In [1]: import numpy as np

In [2]: from numpy import linalg as LA

In [3]: np.set_printoptions(suppress=True, linewidth=140)

In [4]: rd = lambda a: np.round(a, 1) + 0

In [5]: F = np.load("a.npy")

In [6]: print(rd(F))
[[-1.   0.1  0.   0.2 -0.1]
 [ 0.1 -0.3 -0.4 -0.2  0.3]
 [ 0.  -0.4 -0.8 -0.1 -0.1]
 [ 0.2 -0.2 -0.1 -1.8  0.3]
 [-0.1  0.3 -0.1  0.3 -1. ]]

In [7]: print(rd(np.abs(LA.eigvals(F)).max()))
2.0

In [8]: print(rd(np.trace(F)))
-5.0

In [9]: print(rd(LA.matrix_power(F, 3)))
[[-1.3  0.3  0.3  1.3 -0.5]
 [ 0.3 -0.6 -0.6 -1.3  0.7]
 [ 0.3 -0.6 -1.  -1.   0.3]
 [ 1.3 -1.3 -1.  -6.3  2.1]
 [-0.5  0.7  0.3  2.1 -1.8]]

In [10]: print(rd(np.sort(np.abs(LA.eigvals(F)))))
[0. 1. 1. 1. 2.]

In [11]: J = np.load("out15.npy")

In [12]: print(J)
[[1. 2. 0. 0. 0. 0. 0. 0. 0. 0. 0.]
 [2. 3. 2. 0. 0. 0. 0. 0. 0. 0. 0.]
 [0. 2. 3. 2. 0. 0. 0. 0. 0. 0. 0.]
 [0. 0. 2. 2. 2. 0. 0. 0. 0. 0. 0.]
 [0. 0. 0. 2. 0. 2. 0. 0. 0. 0. 0.]
 [0. 0. 0. 0. 2. 0. 2. 0. 0. 0. 0.]
 [0. 0. 0. 0. 0. 2. 2. 2. 0. 0. 0.]
 [0. 0. 0. 0. 0. 0. 2. 1. 2. 0. 0.]
 [0. 0. 0. 0. 0. 0. 0. 2. 0. 2. 0.]
 [0. 0. 0. 0. 0. 0. 0. 0. 2. 2. 2.]
 [0. 0. 0. 0. 0. 0. 0. 0. 0. 2. 1.]]

In [13]: # symmetric, so the eigenvalues are real

In [14]: vals, evecs = LA.eigh(J)

In [15]: x0 = np.array([1, 0, 3, 0, 1, 2, 2, 3, 0, 1, 2])

In [16]: print(x0 @ J @ x0)
107.0

In [17]: print(rd(x0 @ J @ x0 / (x0 @ x0)), rd(vals[0]), rd(vals[-1]))
3.2 -3.1 6.0

In [18]: print(rd(LA.eigvalsh(J[1:, 1:])))
[-3.1 -2.5 -0.9 -0.1  0.8  1.8  3.2  4.1  4.8  5.8]

In [19]: C2 = J.T @ J

In [20]: print(C2)
[[ 5.  8.  4.  0.  0.  0.  0.  0.  0.  0.  0.]
 [ 8. 17. 12.  4.  0.  0.  0.  0.  0.  0.  0.]
 [ 4. 12. 17. 10.  4.  0.  0.  0.  0.  0.  0.]
 [ 0.  4. 10. 12.  4.  4.  0.  0.  0.  0.  0.]
 [ 0.  0.  4.  4.  8.  0.  4.  0.  0.  0.  0.]
 [ 0.  0.  0.  4.  0.  8.  4.  4.  0.  0.  0.]
 [ 0.  0.  0.  0.  4.  4. 12.  6.  4.  0.  0.]
 [ 0.  0.  0.  0.  0.  4.  6.  9.  2.  4.  0.]
 [ 0.  0.  0.  0.  0.  0.  4.  2.  8.  4.  4.]
 [ 0.  0.  0.  0.  0.  0.  0.  4.  4. 12.  6.]
 [ 0.  0.  0.  0.  0.  0.  0.  0.  4.  6.  5.]]

In [21]: print(LA.matrix_rank(C2))
11

In [22]: q, evecs = LA.qr(J[:, :9])[0], LA.qr(J[:, 9:])[0]

In [23]: sigma = LA.svd(q.T @ evecs, compute_uv=False)

In [24]: print(rd(sigma))
[1.  0.8]

In [25]: print((sigma > 0.9).sum())
1

In [26]: print(rd(LA.norm(q @ q.T - evecs @ evecs.T, 2)))
1.0

In [27]: x0 = np.array([1, -2, -1, 0, -3, -1, -3, 1, 0, -2, 1])

In [28]: print(J @ np.eye(11)[8])
[0. 0. 0. 0. 0. 0. 0. 2. 0. 2. 0.]

In [29]: print(J * x0)
[[ 1. -4. -0.  0. -0. -0. -0.  0.  0. -0.  0.]
 [ 2. -6. -2.  0. -0. -0. -0.  0.  0. -0.  0.]
 [ 0. -4. -3.  0. -0. -0. -0.  0.  0. -0.  0.]
 [ 0. -0. -2.  0. -6. -0. -0.  0.  0. -0.  0.]
 [ 0. -0. -0.  0. -0. -2. -0.  0.  0. -0.  0.]
 [ 0. -0. -0.  0. -6. -0. -6.  0.  0. -0.  0.]
 [ 0. -0. -0.  0. -0. -2. -6.  2.  0. -0.  0.]
 [ 0. -0. -0.  0. -0. -0. -6.  1.  0. -0.  0.]
 [ 0. -0. -0.  0. -0. -0. -0.  2.  0. -4.  0.]
 [ 0. -0. -0.  0. -0. -0. -0.  0.  0. -4.  2.]
 [ 0. -0. -0.  0. -0. -0. -0.  0.  0. -4.  1.]]

In [30]: print(LA.norm(J @ x0) <= LA.norm(J, 2) * LA.norm(x0) + 1e-9)
True

In [31]: print(np.einsum("ij,j->i", J, x0))
[ -3.  -6.  -7.  -8.  -2. -12.  -6.  -5.  -2.  -2.  -3.]

In [32]: print(J @ (2 * x0))
[ -6. -12. -14. -16.  -4. -24. -12. -10.  -4.  -4.  -6.]

In [33]: print(np.all(LA.eigvalsh(J) > 0))
False

In [34]: X = np.loadtxt("run0.csv", delimiter=",")

In [35]: print(X)
[[ 5.  6. 12. 10.  5.]
 [ 4.  5. 11.  9.  4.]
 [ 9. 10. 16. 14.  9.]
 [ 8.  9. 15. 13.  8.]
 [ 6.  7. 13. 11.  6.]
 [ 2.  3.  9.  7.  2.]]

In [36]: # columns 0 and 4 are equal

In [37]: r = LA.matrix_rank(X)

In [38]: print(r)
2

In [39]: ns = LA.svd(X)[2][r:].T

In [40]: print(rd(ns @ ns.T))
[[ 0.6 -0.3  0.1  0.  -0.4]
 [-0.3  0.7  0.  -0.1 -0.3]
 [ 0.1  0.   0.3 -0.5  0.1]
 [ 0.  -0.1 -0.5  0.7  0. ]
 [-0.4 -0.3  0.1  0.   0.6]]

In [41]: print(rd(X @ ns))
[[0. 0. 0.]
 [0. 0. 0.]
 [0. 0. 0.]
 [0. 0. 0.]
 [0. 0. 0.]
 [0. 0. 0.]]

In [42]: print([int(LA.matrix_rank(X[:, :j + 1])) for j in range(5)])
[1, 2, 2, 2, 2]

In [43]: other = np.array([[1, 1, 1, -3], [0, -2, 1, -3], [2, -1, 3, -1], [-3, -3, 0, 2]])

In [44]: W0 = np.tril(other)

In [45]: print(W0)
[[ 1  0  0  0]
 [ 0 -2  0  0]
 [ 2 -1  3  0]
 [-3 -3  0  2]]

In [46]: # triangular

In [47]: rng = np.random.default_rng(3018)

In [48]: z = rng.permutation(4)

In [49]: other = W0[:, z] * rng.choice([-1, 1], 4)

In [50]: print(other)
[[ 0  1  0  0]
 [ 0  0  2  0]
 [ 3  2  1  0]
 [ 0 -3  3 -2]]

In [51]: left, _, Vh = LA.svd(W0.T @ other)

In [52]: print(z)
[2 0 1 3]

In [53]: x0 = np.array([0, 0, 2, -3])

In [54]: print(np.einsum("ij,j->i", W0, x0))
[ 0  0  6 -6]

In [55]: m1 = np.load("mat.npy")

In [56]: print(m1)
[[  2.1  -3.8  -3.3   0.9   4.7   7.   -3.5  -1.2   0.   -8.1]
 [  3.5  -1.7  -2.    9.3  11.7   3.4  -7.6 -12.5 -10.9  -5.4]
 [  6.5  -9.7  -6.8   7.4  16.7  16.9 -12.4  -8.8  -6.1 -19.8]
 [ -3.9   6.9   5.4  -4.2 -11.2 -12.    8.2   5.2   3.4  14.3]]

In [57]: print(m1.ravel(order="F"))
[  2.1   3.5   6.5  -3.9  -3.8  -1.7  -9.7   6.9  -3.3  -2.   -6.8   5.4   0.9   9.3   7.4  -4.2   4.7  11.7  16.7 -11.2   7.    3.4  16.9
 -12.   -3.5  -7.6 -12.4   8.2  -1.2 -12.5  -8.8   5.2   0.  -10.9  -6.1   3.4  -8.1  -5.4 -19.8  14.3]

In [58]: print(m1.reshape(2, -1))
[[  2.1  -3.8  -3.3   0.9   4.7   7.   -3.5  -1.2   0.   -8.1   3.5  -1.7  -2.    9.3  11.7   3.4  -7.6 -12.5 -10.9  -5.4]
 [  6.5  -9.7  -6.8   7.4  16.7  16.9 -12.4  -8.8  -6.1 -19.8  -3.9   6.9   5.4  -4.2 -11.2 -12.    8.2   5.2   3.4  14.3]]

In [59]: T = m1.reshape(4, 2, -1)

In [60]: print(np.swapaxes(T, 1, 2)[1])
[[  3.5   3.4]
 [ -1.7  -7.6]
 [ -2.  -12.5]
 [  9.3 -10.9]
 [ 11.7  -5.4]]

In [61]: print(T.transpose(1, 0, 2))
[[[  2.1  -3.8  -3.3   0.9   4.7]
  [  3.5  -1.7  -2.    9.3  11.7]
  [  6.5  -9.7  -6.8   7.4  16.7]
  [ -3.9   6.9   5.4  -4.2 -11.2]]

 [[  7.   -3.5  -1.2   0.   -8.1]
  [  3.4  -7.6 -12.5 -10.9  -5.4]
  [ 16.9 -12.4  -8.8  -6.1 -19.8]
  [-12.    8.2   5.2   3.4  14.3]]]

In [62]: print(rd(np.einsum("ihd,ihd->ih", T, T)))
[[ 52.6 128.3]
 [242.5 373.5]
 [516.2 946.1]
 [235.1 454.3]]

In [63]: print(rd(LA.norm(m1, axis=0)))
[ 8.6 12.6  9.5 12.6 23.7 22.1 17.1 16.2 12.9 26.3]

In [64]: print(rd(m1[0] @ m1[3]))
-343.4

In [65]: print(rd(LA.norm(m1, 2)))
52.1

In [66]: print(rd(LA.norm(m1[0], 1)), rd(LA.norm(m1[0], np.inf)))
34.6 8.1

In [67]: u = np.array([0, 1])

In [68]: print(np.convolve(m1[3], u))
[  0.   -3.9   6.9   5.4  -4.2 -11.2 -12.    8.2   5.2   3.4  14.3]

In [69]: print(np.array([np.convolve(row, u, "same") for row in m1]))
[[  0.    2.1  -3.8  -3.3   0.9   4.7   7.   -3.5  -1.2   0. ]
 [  0.    3.5  -1.7  -2.    9.3  11.7   3.4  -7.6 -12.5 -10.9]
 [  0.    6.5  -9.7  -6.8   7.4  16.7  16.9 -12.4  -8.8  -6.1]
 [  0.   -3.9   6.9   5.4  -4.2 -11.2 -12.    8.2   5.2   3.4]]

In [70]: x0 = np.array([-5, 4, 5, 0, 0, 4, 4, -1, 4, -4])

In [71]: print(rd(m1 @ (2 * x0)))
[  10.8 -121.2  -47.4   20.2]

In [72]: print(np.sign((m1 @ x0).round(6)))
[ 1. -1. -1.  1.]

In [73]: print(rd(np.einsum("ij,j->i", m1, x0)))
[  5.4 -60.6 -23.7  10.1]

In [74]: print(rd(m1 @ x0))
[  5.4 -60.6 -23.7  10.1]

In [75]: print(m1 @ np.eye(10)[0])
[ 2.1  3.5  6.5 -3.9]

In [76]: print(rd(m1 @ np.ones(10)))
[ -5.2 -12.2 -16.1  12.1]

In [77]: print((m1 @ x0).argmax())
3

In [78]: print(np.argsort(-LA.norm(m1, axis=0).round(6), kind="stable")[:3])
[9 4 5]

In [79]: print([round(float(x), 1) for x in LA.svd(m1, compute_uv=False)[:3]])
[52.1, 15.2, 0.9]

In [80]: print(rd(LA.norm(m1, 2) / LA.norm(m1)))
1.0

In [81]: print(LA.cond(m1) > 100)
True

In [82]: print(LA.matrix_rank(m1, rtol=0.1))
2

In [83]: A = np.load("layer1.npy")

In [84]: print(A)
[[-1.8 -2.5  1.4  0.3  2.7  0.3  0.7  0.3 -2.7 -2.2  1. ]
 [ 0.4  0.5 -0.3 -0.1 -0.6 -0.1 -0.2 -0.1  0.6  0.5 -0.2]
 [-1.3 -1.8  1.   0.2  1.9  0.2  0.5  0.2 -1.9 -1.6  0.7]
 [-2.1 -2.9  1.6  0.3  3.   0.3  0.8  0.3 -3.  -2.6  1.1]
 [ 0.4  0.5 -0.3 -0.1 -0.6 -0.1 -0.2 -0.1  0.6  0.5 -0.2]
 [-0.6 -0.9  0.5  0.1  1.   0.1  0.2  0.1 -1.  -0.8  0.4]
 [ 2.   2.7 -1.5 -0.3 -2.8 -0.3 -0.8 -0.3  2.8  2.4 -1. ]]

In [85]: # looks like rank 4

In [86]: print(LA.cond(A) > 100)
True

In [87]: print(LA.matrix_rank(A, rtol=0.1))
1
